$ ipython --no-banner

In [1]: import numpy as np

In [2]: np.set_printoptions(precision=2, suppress=True, linewidth=200, legacy="1.25")

In [3]: J = np.load("x.npy")

In [4]: J
Out[4]: 
array([[ 0.03, -0.05,  0.05],
       [ 0.12, -0.2 ,  0.2 ],
       [ 0.18, -0.29,  0.29],
       [-0.12,  0.2 , -0.2 ],
       [-0.12,  0.2 , -0.2 ],
       [ 0.03, -0.05,  0.05],
       [-0.03,  0.05, -0.05],
       [ 0.12, -0.2 ,  0.2 ],
       [ 0.45, -0.66,  0.66],
       [-0.09,  0.15, -0.15],
       [ 0.12, -0.2 ,  0.2 ],
       [ 0.18, -0.29,  0.29],
       [ 0.  ,  0.  ,  0.  ],
       [-0.56,  0.78, -0.78],
       [ 0.56, -0.78,  0.78],
       [ 0.03, -0.05,  0.05],
       [-0.62,  0.83, -0.83],
       [ 0.15, -0.24,  0.24],
       [ 0.37, -0.57,  0.57],
       [ 0.06, -0.1 ,  0.1 ],
       [-0.35,  0.54, -0.54]])

In [5]: Ac = J - J.mean(axis=0)

In [6]: U, sv, vt = np.linalg.svd(Ac, full_matrices=False)

In [7]: np.searchsorted(np.cumsum(sv ** 2) / (sv ** 2).sum(), 0.9) + 1
Out[7]: 1

In [8]: (np.sign(U[:, 0]) == np.sign(U[0, 0])).astype(int)
Out[8]: array([1, 1, 1, 0, 0, 1, 0, 1, 1, 0, 1, 1, 0, 0, 1, 1, 0, 1, 1, 1, 0])

In [9]: sv.round(2) + 0
Out[9]: array([2.9 , 0.07, 0.  ])

In [10]: np.round(Ac.mean(axis=0), 2) + 0
Out[10]: array([0., 0., 0.])

In [11]: vt[0] * np.sign(vt[0, np.abs(vt[0]).argmax()])
Out[11]: array([-0.44,  0.63, -0.63])

In [12]: print(np.round(sv ** 2 / (sv ** 2).sum(), 2) + 0)
[1. 0. 0.]

In [13]: U, sv, vt = np.linalg.svd(J, full_matrices=False)

In [14]: np.round(vt @ vt.T, 2) + 0
Out[14]: 
array([[1., 0., 0.],
       [0., 1., 0.],
       [0., 0., 1.]])

In [15]: U.shape, sv.shape, vt.shape
Out[15]: ((21, 3), (3,), (3, 3))

In [16]: print(np.round(np.sqrt((sv ** 2).sum()), 2), round(np.linalg.norm(J), 2))
2.92 2.92

In [17]: np.round(U.T @ J @ vt.T, 2) + 0
Out[17]: 
array([[2.91, 0.  , 0.  ],
       [0.  , 0.08, 0.  ],
       [0.  , 0.  , 0.  ]])

In [18]: np.abs(vt[0])
Out[18]: array([0.44, 0.64, 0.64])

In [19]: C = J[[9, 16]].astype(float)

In [20]: for _ in range(3):
    ...:     labels = np.linalg.norm(J[:, None] - C, axis=-1).argmin(axis=1)
    ...:     C = np.array([J[labels == j].mean(axis=0) for j in range(2)])
    ...: 

In [21]: labels
Out[21]: array([0, 0, 0, 0, 0, 0, 0, 0, 0, 0, 0, 0, 0, 1, 0, 0, 1, 0, 0, 0, 1])

In [22]: C
Out[22]: 
array([[ 0.11, -0.17,  0.17],
       [-0.51,  0.72, -0.72]])

In [23]: np.bincount(labels)
Out[23]: array([18,  3])

In [24]: A = np.load("m.npy")

In [25]: A
Out[25]: 
array([[ 5.87,  6.58, -3.38],
       [-4.76,  6.1 ,  4.69],
       [ 6.44, -0.94,  5.75]])

In [26]: vec = np.array([-3, -3, -2])

In [27]: rhs = A @ vec

In [28]: print(rhs)
[-30.59 -13.41 -27.99]

In [29]: print(np.round(np.linalg.solve(A, A[:, 2]), 2) + 0)
[0. 0. 1.]

In [30]: print(np.linalg.solve(A, rhs + A[:, 1]))
[-3. -2. -2.]

In [31]: np.round(np.linalg.solve(A.T, A[1]), 2) + 0
Out[31]: array([0., 1., 0.])

In [32]: O, V = np.linalg.qr(A[:, :1])[0], np.linalg.qr(A[:, 1:])[0]

In [33]: sv = np.linalg.svd(O.T @ V, compute_uv=False)

In [34]: sv
Out[34]: array([0.07])

In [35]: np.degrees(np.arccos(sv.clip(0, 1)))
Out[35]: array([85.71])

In [36]: (sv > 0.9).sum()
Out[36]: 0

In [37]: rng = np.random.default_rng(90)

In [38]: out = A + rng.integers(-2, 3, (3, 1)) @ rng.integers(-2, 3, (1, 3))

In [39]: out
Out[39]: 
array([[ 6.87,  5.58, -3.38],
       [-5.76,  7.1 ,  4.69],
       [ 4.44,  1.06,  5.75]])

In [40]: np.round(np.linalg.svd(out - A, compute_uv=False), 2) + 0
Out[40]: array([3.46, 0.  , 0.  ])

In [41]: np.abs(out - A).sum(axis=1)
Out[41]: array([2., 2., 4.])

In [42]: np.linalg.matrix_rank(out - A, tol=1e-8)
Out[42]: 1
